% python3 -q
>>> import numpy as np
>>> import numpy.linalg as la
>>> np.set_printoptions(precision=3, suppress=True, linewidth=200, sign=" ")
>>> K = np.load("arr.npy")
>>> K
array([[ -3, -13,   2, -13],
       [ -3, -13,   2, -13],
       [  4,  -6,   9,  -6]])
>>> la.matrix_rank(K, rtol=0.1)
np.int64(2)
>>> round(la.norm(K, 2) / la.norm(K), 3)
np.float64(0.951)
>>> other = np.array([[-3, -1, 2, 0], [2, 2, 2, 3], [0, -3, -3, 2], [0, -3, 0, -1]])
>>> A = other.T @ other
>>> A
array([[13,  7, -2,  6],
       [ 7, 23, 11,  3],
       [-2, 11, 17,  0],
       [ 6,  3,  0, 14]])
>>> Q, R = la.qr(A)
>>> np.round(Q @ R, 3) + 0
array([[13.,  7., -2.,  6.],
       [ 7., 23., 11.,  3.],
       [-2., 11., 17.,  0.],
       [ 6.,  3.,  0., 14.]])
>>> R
array([[-16.062, -15.44 ,  -1.058, -11.393],
       [  0.   , -21.671, -18.904,   1.057],
       [  0.   ,   0.   ,  -7.451,  -3.882],
       [  0.   ,   0.   ,   0.   ,   9.747]])
>>> round(float(abs(R[0, 0])), 3), round(la.norm(A[:, 0]), 3)
(16.062, np.float64(16.062))
>>> A.inv()
Traceback (most recent call last):
  File "<python-input-14>", line 1, in <module>
    A.inv()
    ^^^^^
AttributeError: 'numpy.ndarray' object has no attribute 'inv'
>>> np.allclose(A, A.T)
True
>>> np.sort(np.abs(la.eigvals(A)))
array([  3.87 ,   9.784,  20.064,  33.283])
>>> la.determinant(A)
Traceback (most recent call last):
  File "<python-input-17>", line 1, in <module>
    la.determinant(A)
    ^^^^^^^^^^^^^^
AttributeError: module 'numpy.linalg' has no attribute 'determinant'
>>> (A + A.T) / 2
array([[13.,  7., -2.,  6.],
       [ 7., 23., 11.,  3.],
       [-2., 11., 17.,  0.],
       [ 6.,  3.,  0., 14.]])
>>> np.trace(A)
np.int64(67)
>>> assert A == A.T
Traceback (most recent call last):
  File "<python-input-20>", line 1, in <module>
    assert A == A.T
           ^^^^^^^^
ValueError: The truth value of an array with more than one element is ambiguous. Use a.any() or a.all()
>>> np.round(np.abs(la.eigvals(A)).max(), 3)
np.float64(33.283)
>>> x0 = np.ones(4)
>>> for _ in range(6):
...     x0 = A @ x0
...     x0 /= la.norm(x0)
...     print(round(x0 @ A @ x0, 3))
... 
32.571
33.064
33.206
33.255
33.273
33.279
>>> x0
array([ 0.296,  0.789,  0.49 ,  0.222])
>>> feats = np.array([[0, 1, -1], [-1, 0, 5], [1, -5, 0]])
>>> feats
array([[ 0,  1, -1],
       [-1,  0,  5],
       [ 1, -5,  0]])
>>> x0 = np.array([2, 1, 3, 2])
>>> y = A @ x0
>>> y
array([ 39,  76,  58,  43])
>>> la.solve(A, 4 * y)
array([  8.,   4.,  12.,   8.])
>>> np.round(la.solve(A.T, A[0]), 3) + 0
array([ 1.,  0.,  0.,  0.])
>>> la.solve(A, y + A[:, 0])
array([ 3.,  1.,  3.,  2.])
>>> np.einsum("ij,ji->", feats, feats)
np.int64(-54)
>>> np.round(np.poly(feats), 3) + 0
array([  1.,   0.,  27.,   0.])
>>> np.round(la.det(feats[::-1]), 3)
np.float64(-0.0)
>>> round(float(la.det(feats.T)), 3)
-0.0
>>> np.round(np.sort(np.abs(la.eigvals(feats))), 3) + 0
array([ 0.   ,  5.196,  5.196])
>>> round(la.det(feats), 3)
np.float64(0.0)
>>> assert feats == feats.T
Traceback (most recent call last):
  File "<python-input-39>", line 1, in <module>
    assert feats == feats.T
           ^^^^^^^^^^^^^^^^
ValueError: The truth value of an array with more than one element is ambiguous. Use a.any() or a.all()
>>> m1 = np.loadtxt("run15.csv", delimiter=",")
>>> m1
array([[ 1. ,  2.5,  1.2],
       [ 0.1, -0.9,  0.6],
       [ 2. ,  0.8,  0.5],
       [-2.3, -1. , -0.9],
       [ 0. ,  0.4, -0.8],
       [-0.4,  1. ,  1.2],
       [ 1.6, -1.1,  0.9],
       [-0.8,  0. ,  1.8],
       [ 0.6, -0.3, -0.3],
       [ 0.7, -0.5,  1.6],
       [-1.1, -0.4, -1.3],
       [-0.9, -1.3,  1.1],
       [-1. , -0.2,  0.9],
       [-0.5, -0.5, -0.6],
       [-0.3,  0.7,  1.1],
       [ 0.3, -0.5, -0.4],
       [-1.6,  0.1,  0.4],
       [-0.5, -0.6,  0.3],
       [ 1.1, -0.1, -1.4],
       [ 1.5, -0.5, -0.9],
       [21. ,  3. ,  0. ],
       [ 0.2, -0.2, -0.2],
       [ 0.4,  2.2,  0. ],
       [ 0.5, -0.5,  0.1],
       [-1.8, -0.2,  0.2],
       [-0.4,  0.2, -0.3]])
>>> other = np.c_[m1[:, :2] @ np.array([[2, -1], [-3, -2]]), np.array([2, 2, 3, 1, 1, 1, 2, 2, 0, 3, 0, 2, 1, 1, 3, 3, 1, 1, 3, 1, 0, 0, 3, 3, 0, 3])]
>>> other
array([[ -5.5,  -6. ,   2. ],
       [  2.9,   1.7,   2. ],
       [  1.6,  -3.6,   3. ],
       [ -1.6,   4.3,   1. ],
       [ -1.2,  -0.8,   1. ],
       [ -3.8,  -1.6,   1. ],
       [  6.5,   0.6,   2. ],
       [ -1.6,   0.8,   2. ],
       [  2.1,   0. ,   0. ],
       [  2.9,   0.3,   3. ],
       [ -1. ,   1.9,   0. ],
       [  2.1,   3.5,   2. ],
       [ -1.4,   1.4,   1. ],
       [  0.5,   1.5,   1. ],
       [ -2.7,  -1.1,   3. ],
       [  2.1,   0.7,   3. ],
       [ -3.5,   1.4,   1. ],
       [  0.8,   1.7,   1. ],
       [  2.5,  -0.9,   3. ],
       [  4.5,  -0.5,   1. ],
       [ 33. , -27. ,   0. ],
       [  1. ,   0.2,   0. ],
       [ -5.8,  -4.8,   3. ],
       [  2.5,   0.5,   3. ],
       [ -3. ,   2.2,   0. ],
       [ -1.4,   0. ,   3. ]])
>>> la.norm(la.qr(m1)[0].T @ other, axis=0) ** 2 / ((other ** 2).sum(axis=0) + 1e-12)
array([ 1.   ,  1.   ,  0.104])
>>> la.matrix_rank(other)
np.int64(3)
>>> lab = m1[:, 2] > np.median(m1[:, 2])
>>> u = m1[lab].mean(axis=0) - m1[~lab].mean(axis=0)
>>> u
array([-1.785, -0.115,  1.446])
>>> round(float((((m1 - m1.mean(axis=0)) @ u > 0) == lab).mean()), 3)
0.615
>>> Xs = m1 - m1.mean(axis=0)
>>> evecs = la.svd(Xs)[2][:1]
>>> other = Xs - Xs @ evecs.T @ evecs
>>> la.norm(other, axis=1).round(6).argmax()
np.int64(0)
>>> np.round(np.diag(evecs.T @ evecs), 3) + 0
array([ 0.977,  0.023,  0.   ])
>>> np.round(la.norm(other) / la.norm(Xs), 3)
np.float64(0.275)
>>> Xs = m1 - m1.mean(axis=1)
Traceback (most recent call last):
  File "<python-input-56>", line 1, in <module>
    Xs = m1 - m1.mean(axis=1)
         ~~~^~~~~~~~~~~~~~~~~
ValueError: operands could not be broadcast together with shapes (26,3) (26,) 
>>> Xs = m1 - m1.mean(axis=0)
>>> left, sig, vt = la.svd(Xs, full_matrices=False)
>>> np.round((sig ** 2).sum() ** 2 / (sig ** 4).sum(), 3)
np.float64(1.166)
>>> np.searchsorted(np.cumsum(sig ** 2) / (sig ** 2).sum(), 0.9) + 1
np.int64(1)
>>> np.abs(vt[0]).argmax()
np.int64(0)
>>> mat = np.load("layer0.npy")
>>> mat
array([[ 0.836,  0.591,  0.768],
       [ 0.591, -0.433, -0.864],
       [ 0.768, -0.864,  2.597]])
>>> x0 = np.array([0, -1, 1])
>>> la.norm(mat @ x0) <= la.norm(mat, 2) * la.norm(x0) + 1e-9
np.True_
>>> (mat @ x0).argmax()
np.int64(2)
>>> np.sign((mat @ x0).round(6))
array([ 1., -1.,  1.])
>>> def softmax(z):
...     e = np.exp(z - z.max(axis=-1, keepdims=True))
...     return e / e.sum(axis=-1, keepdims=True)
... 
>>> softmax(mat[1])
array([ 0.628,  0.226,  0.147])
>>> softmax(mat).sum(axis=1)
array([ 1.,  1.,  1.])
>>> softmax(mat[1] + -3)
array([ 0.628,  0.226,  0.147])
>>> att = mat @ mat.T / np.sqrt(3)
>>> softmax(att)
array([[ 0.38 ,  0.116,  0.504],
       [ 0.235,  0.632,  0.133],
       [ 0.031,  0.004,  0.965]])
>>> softmax(att).round(6).argmax(axis=1)
array([ 2,  1,  2])
>>> data = np.load("mat.npy")
>>> data
array([[-5,  3,  4,  5],
       [ 0,  3, -4,  5],
       [ 0,  0,  2,  5],
       [ 0,  0,  0,  3]])
>>> u = np.array([0, 0, 7, 0])
>>> other = data + np.outer(u, np.eye(4)[1])
>>> la.matrix_rank(other - data)
np.int64(1)
>>> np.round(la.det(other) / la.det(data), 3), np.round(1 + la.solve(data, u)[1], 3)
(np.float64(5.667), np.float64(5.667))
>>> other
array([[-5.,  3.,  4.,  5.],
       [ 0.,  3., -4.,  5.],
       [ 0.,  7.,  2.,  5.],
       [ 0.,  0.,  0.,  3.]])
>>> round(la.norm(data, 2), 3)
np.float64(10.451)
>>> round(la.norm(data, 1), 3), round(la.norm(data, np.inf), 3)
(np.float64(18.0), np.float64(17.0))
>>> round(float(la.norm(data) ** 2 / la.norm(data, 2) ** 2), 3)
1.492
>>> rng = np.random.default_rng(56)
>>> lab = rng.integers(0, 2, 4)
>>> W0 = np.array([[1, 2, 1, 2], [1, 1, 1, 1], [1, 0, 0, 0], [1, 1, 2, 2]]) * (lab[:, None] == lab)
>>> W0
array([[ 1,  0,  1,  2],
       [ 0,  1,  0,  0],
       [ 1,  0,  0,  0],
       [ 1,  0,  2,  2]])
>>> x0 = np.array([1, 5, 5, 4])
>>> y = W0 @ x0
>>> y
array([ 14,   5,   1,  19])
>>> la.solve(W0, W0[:, 1])
array([ 0.,  1., -0., -0.])
>>> la.solve(W0, y + W0[:, 2])
array([ 1.,  5.,  6.,  4.])
>>> lab = rng.permutation(4)
>>> lab
array([ 0,  2,  3,  1])
>>> other = W0[lab][:, lab]
>>> np.diag(other)
array([ 1,  0,  2,  1])
>>> np.allclose(other, W0)
False
>>> np.trace(other)
np.int64(4)
>>> round(float(la.det(other)), 3), np.round(la.det(W0[lab]), 3)
(2.0, np.float64(2.0))
>>> u = np.array([-1, -2])
>>> np.array([np.convolve(row, u, "same") for row in W0])
array([[-1, -2, -1, -4],
       [ 0, -1, -2,  0],
       [-1, -2,  0,  0],
       [-1, -2, -2, -6]])
>>> np.polyval(u, W0[0])
array([-3, -2, -3, -4])
>>> u, v = W0[2], W0[1]
>>> u @ v
np.int64(0)
>>> u @ u
np.int64(1)
>>> p = (u @ v) / (u @ u) * u
>>> p
array([ 0.,  0.,  0.,  0.])
>>> v - p
array([ 0.,  1.,  0.,  0.])
>>> np.outer(u, v)
array([[ 0,  1,  0,  0],
       [ 0,  0,  0,  0],
       [ 0,  0,  0,  0],
       [ 0,  0,  0,  0]])
>>> round(float(la.norm(u + v) ** 2 + la.norm(u - v) ** 2), 3)
4.0
>>> (v - p) @ u
np.float64(0.0)
>>> E = np.load("x.npy")
>>> E
array([[ 5.,  0.,  4.],
       [ 0.,  5.,  0.],
       [ 4.,  0.,  5.]])
>>> np.round(softmax(10 * E[0]), 3) + 0
array([ 1.,  0.,  0.])
>>> att = E @ E.T / np.sqrt(3)
>>> np.round(softmax(att + np.triu(np.full(att.shape, -np.inf), 1)), 3) + 0
array([[ 1.  ,  0.  ,  0.  ],
       [ 0.  ,  1.  ,  0.  ],
       [ 0.36,  0.  ,  0.64]])
>>> softmax(att).round(6).argmax(axis=1)
array([ 0,  1,  2])
